$ python -q
>>> import numpy as np
>>> from numpy import linalg as LA
>>> np.set_printoptions(precision=2, suppress=True, linewidth=100, floatmode="fixed")
>>> def rnd(a):
...     return np.round(a, 2) + 0
... 
>>> data = np.loadtxt("layer6.csv", delimiter=",")
>>> data
array([[ 7.00,  4.00,  9.00,  3.00],
       [ 4.00,  3.00,  6.00,  5.00],
       [23.00, 16.00, 33.00, 23.00]])
>>> # row 2 is much longer than the rest
>>> LA.cond(data) > 100
np.True_
>>> r0 = np.array([-3, -1, 3, 2])
>>> g = np.array([5, 1, 5])
>>> J = r0[:, None] + g[None, :]
>>> J
array([[ 2, -2,  2],
       [ 4,  0,  4],
       [ 8,  4,  8],
       [ 7,  3,  7]])
>>> # column 2 repeats column 0
>>> Uu, sigma, Vt = LA.svd(J)
>>> evecs = Vt[:(sigma > 1e-8).sum()]
>>> rng = np.random.default_rng(868149)
>>> x0 = J[2] + 5 * J[0] + rng.integers(2) * np.eye(3)[0]
>>> x0
array([18.00, -6.00, 18.00])
>>> print(rnd(np.diag(evecs.T @ evecs)))
[0.50 1.00 0.50]
>>> LA.matrix_rank(np.vstack([J, x0]))
np.int64(2)
>>> rnd(LA.norm(x0 - evecs.T @ evecs @ x0))
np.float64(0.0)
>>> print(rnd(evecs.T @ evecs))
[[0.50 0.00 0.50]
 [0.00 1.00 0.00]
 [0.50 0.00 0.50]]
>>> Uu, sigma, Vt = LA.svd(J)
>>> rnd(sigma)
array([16.88,  3.20,  0.00])
>>> out = Uu[:, :2] @ np.diag(sigma[:2]) @ Vt[:2]
>>> rnd(LA.norm(J - out, 2)), rnd(sigma[2])
(np.float64(0.0), np.float64(0.0))
>>> print(rnd(np.abs(J - out).max()))
0.0
>>> LA.matrix_rank(out)
np.int64(2)
>>> X = np.minimum.outer(np.arange(1, 4), np.arange(1, 4)) * 2
>>> X
array([[2, 2, 2],
       [2, 4, 4],
       [2, 4, 6]])
>>> theta = np.radians(60)
>>> r_ = np.eye(3)
>>> r_[1, 1] = r_[0, 0] = np.cos(theta)
>>> r_[1, 0], r_[0, 1] = -np.sin(theta), np.sin(theta)
>>> print(rnd(r_))
[[ 0.50  0.87  0.00]
 [-0.87  0.50  0.00]
 [ 0.00  0.00  1.00]]
>>> out = X @ r_.T
>>> rnd(LA.det(r_)), np.trace(r_)
(np.float64(1.0), np.float64(2.0))
>>> np.allclose(LA.norm(X, axis=1), LA.norm(out, axis=1))
True
>>> np.allclose(X @ X.T, out @ out.T)
True
